% python3 -q
>>> import numpy as np
>>> from numpy import linalg as LA
>>> np.set_printoptions(precision=1, suppress=True, linewidth=160)
>>> def rnd(a):
...     return np.round(a, 1) + 0
... 
>>> J = np.array([[1, 1, -1, -1, 1, 1, -1, -1],
...     [1, 1, 1, 1, 1, 1, 1, 1],
...     [1, -1, 1, -1, -1, 1, -1, 1],
...     [1, 1, 1, 1, -1, -1, -1, -1],
...     [1, -1, -1, 1, 1, -1, -1, 1],
...     [1, 1, -1, -1, -1, -1, 1, 1],
...     [1, -1, 1, -1, 1, -1, 1, -1],
...     [1, -1, -1, 1, -1, 1, 1, -1]])
>>> J
array([[ 1,  1, -1, -1,  1,  1, -1, -1],
       [ 1,  1,  1,  1,  1,  1,  1,  1],
       [ 1, -1,  1, -1, -1,  1, -1,  1],
       [ 1,  1,  1,  1, -1, -1, -1, -1],
       [ 1, -1, -1,  1,  1, -1, -1,  1],
       [ 1,  1, -1, -1, -1, -1,  1,  1],
       [ 1, -1,  1, -1,  1, -1,  1, -1],
       [ 1, -1, -1,  1, -1,  1,  1, -1]])
>>> O, R = LA.qr(J)
>>> rnd(O.T @ O)
array([[1., 0., 0., 0., 0., 0., 0., 0.],
       [0., 1., 0., 0., 0., 0., 0., 0.],
       [0., 0., 1., 0., 0., 0., 0., 0.],
       [0., 0., 0., 1., 0., 0., 0., 0.],
       [0., 0., 0., 0., 1., 0., 0., 0.],
       [0., 0., 0., 0., 0., 1., 0., 0.],
       [0., 0., 0., 0., 0., 0., 1., 0.],
       [0., 0., 0., 0., 0., 0., 0., 1.]])
>>> np.allclose(R.T @ R, J.T @ J)
True
>>> O.shape, R.shape
((8, 8), (8, 8))
>>> rnd(R)
array([[-2.8,  0. ,  0. ,  0. ,  0. ,  0. ,  0. ,  0. ],
       [ 0. , -2.8,  0. ,  0. ,  0. ,  0. ,  0. ,  0. ],
       [ 0. ,  0. , -2.8,  0. ,  0. ,  0. ,  0. ,  0. ],
       [ 0. ,  0. ,  0. , -2.8,  0. ,  0. ,  0. ,  0. ],
       [ 0. ,  0. ,  0. ,  0. , -2.8,  0. ,  0. ,  0. ],
       [ 0. ,  0. ,  0. ,  0. ,  0. ,  2.8,  0. ,  0. ],
       [ 0. ,  0. ,  0. ,  0. ,  0. ,  0. , -2.8,  0. ],
       [ 0. ,  0. ,  0. ,  0. ,  0. ,  0. ,  0. ,  2.8]])
>>> rnd(LA.pinv(J))
array([[ 0.1,  0.1,  0.1,  0.1,  0.1,  0.1,  0.1,  0.1],
       [ 0.1,  0.1, -0.1,  0.1, -0.1,  0.1, -0.1, -0.1],
       [-0.1,  0.1,  0.1,  0.1, -0.1, -0.1,  0.1, -0.1],
       [-0.1,  0.1, -0.1,  0.1,  0.1, -0.1, -0.1,  0.1],
       [ 0.1,  0.1, -0.1, -0.1,  0.1, -0.1,  0.1, -0.1],
       [ 0.1,  0.1,  0.1, -0.1, -0.1, -0.1, -0.1,  0.1],
       [-0.1,  0.1, -0.1, -0.1, -0.1,  0.1,  0.1,  0.1],
       [-0.1,  0.1,  0.1, -0.1,  0.1,  0.1, -0.1, -0.1]])
>>> rnd(LA.svd(J, compute_uv=False))
array([2.8, 2.8, 2.8, 2.8, 2.8, 2.8, 2.8, 2.8])
>>> np.count_nonzero(J)
np.int64(64)
>>> np.unravel_index(np.abs(J).argmax(), J.shape)
(np.int64(0), np.int64(0))
>>> J.mean(axis=0)
array([1., 0., 0., 0., 0., 0., 0., 0.])
>>> other = J[0, 0] * J[1:] - np.outer(J[1:, 0], J[0])
>>> other
array([[ 0,  0,  2,  2,  0,  0,  2,  2],
       [ 0, -2,  2,  0, -2,  0,  0,  2],
       [ 0,  0,  2,  2, -2, -2,  0,  0],
       [ 0, -2,  0,  2,  0, -2,  0,  2],
       [ 0,  0,  0,  0, -2, -2,  2,  2],
       [ 0, -2,  2,  0,  0, -2,  2,  0],
       [ 0, -2,  0,  2, -2,  0,  2,  0]])
>>> J[:, 0] / J[0, 0]
array([1., 1., 1., 1., 1., 1., 1., 1.])
>>> data = np.load("data.npy")
>>> data
array([[  0.6,  -0.4,   0.7,  -0.8,   0.8,  -1. ,  -0.5,  -1.6,   1.4,   0.8],
       [  0.4,  -0.9,  -2.2,   0.1,   0.2,   1.1,  -1. ,   1.8,   1.8,   0. ],
       [ -3. ,   4. ,  -5. ,  -6. ,  -8. ,  -3. , -11. ,   0. ,  -2. ,  -3. ],
       [  0.5,   0.7,   0.2,  -0.3,   1.1,   1.1,   0. ,   1.3,  -2.1,   0.3],
       [ -0.7,   0.4,  -0.1,   0.4,   0.4,   0. ,  -0.8,   0.3,  -0.7,  -0.4],
       [ -1.6,  -0.1,   1.8,  -0.9,   0.4,  -0.4,   0.2,  -0.9,  -0.8,   0.6],
       [  0.2,  -0.1,   0. ,   0.9,  -0.6,   0.8,  -1.4,  -0.8,  -1.3,   0.1],
       [ -1. ,  -0.6,   1.6,   0.8,   0.2,   0.1,   0.3,   0.9,   0.4,   1.6],
       [ -1.5,  -0.7,   0. ,   0.7,   0.3,  -0.1,   1.5,   0.2,   0.4,  -1.4],
       [  0.5,  -0.7,   1.5,  -0.5,   0.8,   0.2,   1.4,   0.5,   0.1,  -0.2],
       [ -1.2,   0.6,   0.3,  -1.3,   1.2,  -1. ,   0.1,   1. ,  -0.6,  -0.4],
       [ -0.1,  -0.2,   1. ,  -0.9,   1.1,   0.3,  -1.7,  -0.5,   2.4,   0.7],
       [ -1. ,   0.5,  -0.3,   2.5,  -1.6,   1. ,  -0.2,   1.4,  -2.3,  -0.4],
       [ -0.2,   0.3,   1. ,   1.1,   0.1,   0.4,  -0.5,  -0.8,   2.1,   0.1],
       [  0.4,   1. ,   2. ,   1.1,   0.3,   1. ,  -1.2,  -0.9,   2.4,   0. ],
       [ -1.9,  -0.3,  -0.6,  -1.4,  -0.6,  -0.1,  -0.2,   1.1,   0.3,   1.3],
       [  0. ,  -1.2,   0. ,  -0.7,  -0.4,   0. ,  -1. ,   2.2,   1.6,  -0.1],
       [ -0.3,  -1.6,  -0.5,  -0.3,  -0.1,   0. ,   1.2,   1. ,   1.8,  -1.1],
       [ -1.4,   0.8,  -0.4,  -0.6,  -1.4,  -1.1,   0.8,   0.3,   0.1,  -0.3],
       [ -0.7,   1. ,  -1.8,  -1.3,   0.6,   1.7,  -2. ,  -0.6,   0. ,  -1.5],
       [ -0.6,   1.9,   0.5,   0.1,   1.2,   0. ,   1.9,  -0.6,  -1.7,   1.5],
       [ -0.2,  -2. ,   1.5,  -1.6,  -0.7,  -0.9,  -0.4,   0.2,   1.6,   1.4],
       [ -0.9,  -1.5,  -0.4,  -0.8,  -2.4,  -0.2,   0.1,  -2.8,  -0.3,   0. ],
       [  0. ,   1.6,   0.3,  -1.4,  -0.9,   0. ,  -0.3,  -1.7,  -0.4,   0.4],
       [ -1.6,   1.2,  -0.5,  -0.9,   0. ,   0.9,   0.8,   0.9,   1.9,  -0.4],
       [ -0.6,   1.9,  -0.8,   0.7,   0.5,   0.1,   0.5,   0.2,   1.3,  -0.2],
       [ -0.1,   1.6,  -0.2,  -2. ,   0.7,  -1.1,  -1.2,   0.9,  -0.5,   2. ],
       [  0. ,  -0.8,   1. ,   1.9,   1.3,  -0.4,   2.8,   0.1,  -1.4,  -1.9],
       [  1.2,   2.1,   0. ,  -0.6,  -0.5,   1.1,   1.7,   0.8,  -0.6,   0.2],
       [ -0.8,  -0.1,   0.3,  -1.8,   0.6,   1. ,   2.2,  -1.4,  -0.4,  -1.5],
       [  0.4,  -0.2,  -0.8,  -0.8,   0.4,   0. ,  -0.6,  -1. ,   0.6,   0.3],
       [  1.9,  -0.1,   0.5,   0.2,  -1.5,  -0.2,   2.2,  -0.9,  -1.5,  -0.1],
       [ -1.8,   0.1,  -0.4,   1.7,   0. ,   1.6,  -0.3,  -0.8,   2.2,   0. ],
       [ -0.8,   1.6,   0.2,   0.5,   0.1,   0.1,   1.9,  -0.8,  -0.5,  -0.5],
       [  0.3,  -0.1,   0.1,   0.7,   0.1,  -0.1,  -0.8,   0.8,   0.4,   0.2],
       [  3.2,   0.2,  -1.7,   0. ,   1. ,   0.2,   1.9,   0.3,  -0.5,  -0.3],
       [  0.5,  -1.2,   0.2,   0.3,  -0.5,  -0.7,  -1.1,   0.4,   1.2,  -0.7],
       [  1.3,  -0.5,   0.8,   0.8,   1.3,  -1.5,  -1.8,  -0.8,   1.5,   0.8]])
>>> # row 2 is much longer than the rest
>>> rnd(LA.norm(data, 2))
np.float64(18.3)
>>> LA.norm(data, axis=1).argmax()
np.int64(2)
>>> rnd(LA.norm(data, axis=0))
array([ 7.2,  7.5,  7.6,  8.9,  9.6,  5.6, 13.4,  6.5,  8.4,  6.1])
